$ python -q
>>> import numpy as np
>>> import numpy.linalg as la
>>> np.set_printoptions(precision=2, suppress=True, linewidth=140, legacy="1.25")
>>> feats = np.load("dump.npy")
>>> print(feats)
[[0.11 0.09 0.11 0.08 0.11 0.01 0.03 0.12 0.04 0.11 0.08 0.11]
 [0.08 0.03 0.02 0.15 0.12 0.14 0.03 0.15 0.15 0.07 0.05 0.  ]
 [0.   0.03 0.12 0.08 0.14 0.09 0.11 0.05 0.12 0.03 0.11 0.12]
 [0.04 0.08 0.14 0.14 0.18 0.02 0.02 0.06 0.06 0.14 0.06 0.04]
 [0.02 0.1  0.14 0.02 0.11 0.1  0.05 0.08 0.08 0.14 0.08 0.1 ]
 [0.04 0.13 0.13 0.02 0.04 0.07 0.04 0.18 0.09 0.07 0.16 0.02]
 [0.16 0.09 0.05 0.09 0.   0.12 0.14 0.11 0.02 0.02 0.12 0.07]
 [0.09 0.14 0.02 0.12 0.02 0.14 0.02 0.15 0.02 0.03 0.14 0.14]
 [0.12 0.12 0.1  0.01 0.08 0.04 0.12 0.1  0.1  0.12 0.03 0.08]
 [0.09 0.04 0.09 0.07 0.16 0.14 0.04 0.07 0.02 0.11 0.02 0.16]
 [0.12 0.1  0.08 0.14 0.   0.04 0.04 0.14 0.06 0.08 0.06 0.12]
 [0.02 0.08 0.14 0.12 0.02 0.14 0.09 0.12 0.02 0.11 0.14 0.03]]
>>> Y = la.inv(feats)
>>> print(np.round(la.inv(Y), 2) + 0)
[[0.11 0.09 0.11 0.08 0.11 0.01 0.03 0.12 0.04 0.11 0.08 0.11]
 [0.08 0.03 0.02 0.15 0.12 0.14 0.03 0.15 0.15 0.07 0.05 0.  ]
 [0.   0.03 0.12 0.08 0.14 0.09 0.11 0.05 0.12 0.03 0.11 0.12]
 [0.04 0.08 0.14 0.14 0.18 0.02 0.02 0.06 0.06 0.14 0.06 0.04]
 [0.02 0.1  0.14 0.02 0.11 0.1  0.05 0.08 0.08 0.14 0.08 0.1 ]
 [0.04 0.13 0.13 0.02 0.04 0.07 0.04 0.18 0.09 0.07 0.16 0.02]
 [0.16 0.09 0.05 0.09 0.   0.12 0.14 0.11 0.02 0.02 0.12 0.07]
 [0.09 0.14 0.02 0.12 0.02 0.14 0.02 0.15 0.02 0.03 0.14 0.14]
 [0.12 0.12 0.1  0.01 0.08 0.04 0.12 0.1  0.1  0.12 0.03 0.08]
 [0.09 0.04 0.09 0.07 0.16 0.14 0.04 0.07 0.02 0.11 0.02 0.16]
 [0.12 0.1  0.08 0.14 0.   0.04 0.04 0.14 0.06 0.08 0.06 0.12]
 [0.02 0.08 0.14 0.12 0.02 0.14 0.09 0.12 0.02 0.11 0.14 0.03]]
>>> print(round(float(la.slogdet(feats)[0]), 2))
1.0
